$ python -q
>>> import numpy as np
>>> np.set_printoptions(precision=3, suppress=True, linewidth=160, legacy="1.25")
>>> M = np.loadtxt("w.csv", delimiter=",")
>>> M
array([[  7.,  -4.,  -5.,  -9.,   3.,   6.,   7.,   0.],
       [ -5.,   4.,   1.,  -2.,  -2.,   4.,  -5.,   1.],
       [  5.,   3.,  -4.,  -1.,   0.,   2.,   6.,   1.],
       [  6.,   3.,  -7.,   9.,  -6.,   0.,   1.,  -2.],
       [ -1.,   2.,  -4.,   3.,  -5.,   0.,  -7.,  -2.],
       [  7.,  -4.,  -5.,  -9.,   3.,   6.,   7.,   0.],
       [  7.,  -4.,  -5.,  -9.,   3.,   6.,   7.,   0.],
       [  8.,  -7.,   4.,  -3.,   8.,   1.,   4.,   8.],
       [  8.,  -2.,   0.,   0.,   5.,   1.,   5.,   5.],
       [ 13.,   4., -16.,   3.,  -6.,   6.,   9.,  -5.],
       [  5.,  -2.,  -5.,  -1.,   2.,   3.,   2.,  -3.],
       [  6.,   3.,  -7.,   9.,  -6.,   0.,   1.,  -2.],
       [  2.,   2.,  -4.,   7.,  -3.,  -1.,  -7.,  -1.],
       [  8.,  -1.,  -8.,   3.,   0.,   4.,   3.,  -1.],
       [  0.,   0.,   0.,   0.,   0.,   0.,   0.,   0.],
       [ -1.,   3.,  -3.,   2.,   0.,   6.,   0.,  -2.],
       [ -5.,   4.,   1.,  -2.,  -2.,   4.,  -5.,   1.],
       [  5.,  -7.,  -1.,  -4.,   5.,   3.,   1.,   0.],
       [  7.,   3.,  -2.,   0.,   0.,   6.,   8.,   5.],
       [ -1.,  -2.,  -5., -13.,   4.,  12.,  -1.,  -2.],
       [  4.,  -2.,  -5.,   5.,  -3.,  -4.,  -2.,  -3.],
       [ -1.,  -4.,  -6.,  -7.,   3.,   6.,  -1.,  -7.],
       [  2.,   7.,  -1.,  -2.,  -2.,  10.,   3.,   6.],
       [ 10.,  -9.,  -1.,  -8.,   8.,   5.,   6.,   4.],
       [  8.,   1., -12.,   4.,  -6.,   4.,   3.,  -6.],
       [  4.,   3.,  -7.,  -1.,  -3.,   8.,   5.,  -3.],
       [  5.,  -2.,   0.,  -4.,   3.,   2.,   5.,   4.],
       [  0.,  -7.,   3.,  -1.,   8.,   1.,  -4.,   1.],
       [ -3.,   2.,  -4.,  -7.,  -2.,   8.,  -3.,  -3.],
       [ 11.,   1.,  -7.,   5.,  -3.,   2.,   6.,   2.],
       [ -5.,  -3.,   4.,  -3.,   6.,   5.,  -9.,   2.],
       [  9.,  -4.,  -5.,   1.,   0.,  -2.,   3.,   1.],
       [  3.,   0.,   0.,   4.,   2.,  -1.,   0.,   1.],
       [  0.,   0.,   0.,   0.,   0.,   0.,   0.,   0.],
       [  4.,  -2.,  -5.,   5.,  -3.,  -4.,  -2.,  -3.],
       [  4.,   3.,  -9.,   8.,  -6.,  -4.,  -1.,  -6.]])
>>> t3 = np.stack([M, 5 * M, M[::-1]])
>>> print(np.einsum("bij,cij->bc", t3, t3))
[[  6580.  32900.    718.]
 [ 32900. 164500.   3590.]
 [   718.   3590.   6580.]]
>>> data = np.array([[1.2, 0.2, 0.9, 0.8, 0.0, 1.5, -0.1, 0.3, 0.1, -0.6, 0.1, -1.1],
...     [-1.1, 0.1, 0.2, 1.3, -0.2, 0.6, 0.6, -1.2, 1.1, 0.3, -0.2, 0.8],
...     [-0.8, -0.6, -0.4, -0.1, 0.1, 0.3, -0.8, 1.0, 0.3, 0.6, 0.0, -0.9],
...     [1.1, -1.8, -1.1, -1.0, -0.8, -0.3, 0.9, -1.0, 1.7, -0.7, -1.6, 0.7],
...     [1.5, 0.4, 1.0, -0.1, 1.8, 0.1, -0.5, -0.5, -0.8, -0.5, 0.9, 0.3],
...     [0.6, 0.1, -0.5, -0.8, -1.5, 2.3, 0.6, 0.1, -0.3, 0.3, -0.1, -0.9],
...     [0.6, -1.2, -1.2, 0.2, -0.2, 0.5, -0.4, -0.5, -0.9, 1.3, 0.8, 0.2],
...     [-2.7, 0.4, 0.0, -2.3, -1.0, -1.0, 0.2, -2.3, -1.4, -0.6, -0.3, 2.7],
...     [-1.0, 0.1, 1.7, 1.2, 0.8, 1.2, 0.6, 1.4, 0.3, -0.2, 0.0, 0.6]])
>>> data[:, 5] *= 3
>>> data
array([[ 1.2,  0.2,  0.9,  0.8,  0. ,  4.5, -0.1,  0.3,  0.1, -0.6,  0.1, -1.1],
       [-1.1,  0.1,  0.2,  1.3, -0.2,  1.8,  0.6, -1.2,  1.1,  0.3, -0.2,  0.8],
       [-0.8, -0.6, -0.4, -0.1,  0.1,  0.9, -0.8,  1. ,  0.3,  0.6,  0. , -0.9],
       [ 1.1, -1.8, -1.1, -1. , -0.8, -0.9,  0.9, -1. ,  1.7, -0.7, -1.6,  0.7],
       [ 1.5,  0.4,  1. , -0.1,  1.8,  0.3, -0.5, -0.5, -0.8, -0.5,  0.9,  0.3],
       [ 0.6,  0.1, -0.5, -0.8, -1.5,  6.9,  0.6,  0.1, -0.3,  0.3, -0.1, -0.9],
       [ 0.6, -1.2, -1.2,  0.2, -0.2,  1.5, -0.4, -0.5, -0.9,  1.3,  0.8,  0.2],
       [-2.7,  0.4,  0. , -2.3, -1. , -3. ,  0.2, -2.3, -1.4, -0.6, -0.3,  2.7],
       [-1. ,  0.1,  1.7,  1.2,  0.8,  3.6,  0.6,  1.4,  0.3, -0.2,  0. ,  0.6]])
>>> th = np.radians(60)
>>> r_ = np.eye(12)
>>> r_[3, 3] = r_[6, 6] = np.cos(th)
>>> r_[3, 6], r_[6, 3] = -np.sin(th), np.sin(th)
>>> r_
array([[ 1.   ,  0.   ,  0.   ,  0.   ,  0.   ,  0.   ,  0.   ,  0.   ,  0.   ,  0.   ,  0.   ,  0.   ],
       [ 0.   ,  1.   ,  0.   ,  0.   ,  0.   ,  0.   ,  0.   ,  0.   ,  0.   ,  0.   ,  0.   ,  0.   ],
       [ 0.   ,  0.   ,  1.   ,  0.   ,  0.   ,  0.   ,  0.   ,  0.   ,  0.   ,  0.   ,  0.   ,  0.   ],
       [ 0.   ,  0.   ,  0.   ,  0.5  ,  0.   ,  0.   , -0.866,  0.   ,  0.   ,  0.   ,  0.   ,  0.   ],
       [ 0.   ,  0.   ,  0.   ,  0.   ,  1.   ,  0.   ,  0.   ,  0.   ,  0.   ,  0.   ,  0.   ,  0.   ],
       [ 0.   ,  0.   ,  0.   ,  0.   ,  0.   ,  1.   ,  0.   ,  0.   ,  0.   ,  0.   ,  0.   ,  0.   ],
       [ 0.   ,  0.   ,  0.   ,  0.866,  0.   ,  0.   ,  0.5  ,  0.   ,  0.   ,  0.   ,  0.   ,  0.   ],
       [ 0.   ,  0.   ,  0.   ,  0.   ,  0.   ,  0.   ,  0.   ,  1.   ,  0.   ,  0.   ,  0.   ,  0.   ],
       [ 0.   ,  0.   ,  0.   ,  0.   ,  0.   ,  0.   ,  0.   ,  0.   ,  1.   ,  0.   ,  0.   ,  0.   ],
       [ 0.   ,  0.   ,  0.   ,  0.   ,  0.   ,  0.   ,  0.   ,  0.   ,  0.   ,  1.   ,  0.   ,  0.   ],
       [ 0.   ,  0.   ,  0.   ,  0.   ,  0.   ,  0.   ,  0.   ,  0.   ,  0.   ,  0.   ,  1.   ,  0.   ],
       [ 0.   ,  0.   ,  0.   ,  0.   ,  0.   ,  0.   ,  0.   ,  0.   ,  0.   ,  0.   ,  0.   ,  1.   ]])
>>> other = data @ r_.T
>>> np.allclose(data @ data.T, other @ other.T)
True
>>> K = np.loadtxt("sample8.csv", delimiter=",")
>>> K
array([[ 0.026, -2.614, -1.364, -2.559,  1.241, -0.771,  0.822, -2.606, -0.184, -0.343],
       [ 2.453,  1.701,  0.119, -0.923,  0.99 ,  0.834,  0.878, -2.021, -0.174, -2.943],
       [ 0.887, -1.744, -0.477, -0.901, -3.   , -0.99 , -2.217, -0.071, -2.285, -0.101],
       [-2.746, -0.271,  0.098, -1.26 , -0.71 ,  2.755, -0.113, -1.347,  0.946,  2.231],
       [ 1.234,  1.793,  3.057,  0.229,  0.494, -1.012, -1.794,  1.845, -0.687, -1.583],
       [-3.299,  0.413,  1.819, -0.108, -1.994,  0.592,  1.085, -1.77 ,  0.509,  1.315],
       [-2.911, -2.529, -0.295, -1.184,  1.242,  0.976, -1.821, -0.047,  0.254,  1.661],
       [-0.772, -0.448,  0.358, -0.808, -1.636,  0.68 , -0.288,  2.724, -3.395,  1.119],
       [-1.651, -1.724, -1.821,  0.299,  1.158,  0.894, -0.649, -2.139,  0.166,  2.955],
       [ 0.963,  2.844, -0.731, -0.31 , -1.226,  2.772,  1.766,  0.654,  1.193, -1.093],
       [ 0.213,  0.743, -1.836, -2.2  , -3.129,  2.009,  1.344, -0.689,  0.21 , -0.206],
       [ 1.993,  1.176, -1.481,  0.862,  0.013, -3.25 , -1.945,  0.894, -1.07 , -0.651],
       [ 0.531, -0.79 , -0.946,  0.346,  0.991,  1.801,  1.015,  1.765,  3.223, -2.078],
       [ 1.048, -1.111,  0.168, -1.309, -2.506,  2.034,  0.77 ,  2.022,  2.105,  1.181],
       [-1.875,  1.287, -2.597,  1.405, -1.791, -0.735, -1.401, -1.443,  0.95 , -1.554],
       [ 2.561,  1.904,  1.247, -2.015, -0.273, -1.268, -1.279, -0.939, -2.226, -0.219],
       [-2.436,  1.848,  0.509,  0.696, -2.049, -0.989,  1.042,  2.439, -1.568,  0.487],
       [-1.431, -0.192,  0.341, -1.192, -0.437,  2.707,  0.26 ,  0.358, -2.254,  2.93 ],
       [-0.859,  2.308, -1.583,  1.648, -0.853, -1.446,  1.803,  2.758,  0.173,  0.086],
       [-0.114, -1.077, -0.83 , -3.415,  2.1  , -0.291,  0.972, -2.152, -0.022,  1.185],
       [ 2.296, -2.437,  0.731, -1.887, -0.895,  0.117, -1.988, -1.846,  1.015,  0.703],
       [ 1.899, -0.838, -3.349,  0.148, -0.176, -0.997,  1.152, -1.088,  0.22 ,  2.423],
       [-2.298, -0.514,  1.384,  1.77 ,  3.225,  1.485, -0.644,  0.218,  0.436,  1.072],
       [ 2.833, -1.002, -1.383, -0.042,  1.216, -2.042,  1.401,  2.18 ,  0.622,  1.143],
       [-0.109,  0.168, -2.705,  1.883,  2.379,  1.386, -0.499, -2.443,  0.544,  0.066],
       [ 2.208,  2.269,  1.558,  1.195,  2.225, -1.082,  0.937, -0.276,  0.131, -2.007]])
>>> w1 = np.array([[0, -1, 3, -1],
...     [-3, 1, 1, 3],
...     [-3, 2, 3, 0],
...     [-2, 0, -2, 2],
...     [-1, 2, 3, 1],
...     [3, -2, 1, 2],
...     [0, -1, 2, -1],
...     [3, 2, 1, -3],
...     [-1, 0, 1, -2],
...     [3, 2, -3, -2]])
>>> coef = np.array([1, 0, 0, -3])
>>> H = np.maximum(K @ w1 + coef, 0)
>>> print(np.linalg.matrix_rank(H))
4
>>> (H > 0).mean(axis=0)
array([0.654, 0.462, 0.462, 0.346])
>>> W2 = np.array([[-2, 2, 2], [-2, 1, 0], [2, 0, 1], [2, -1, -1]])
>>> w1 @ W2
array([[  6,   0,   4],
       [ 12,  -8,  -8],
       [  8,  -4,  -3],
       [  4,  -6,  -8],
       [  6,  -1,   0],
       [  4,   2,   5],
       [  4,   0,   3],
       [-14,  11,  10],
       [  0,   0,   1],
       [-20,  10,   5]])
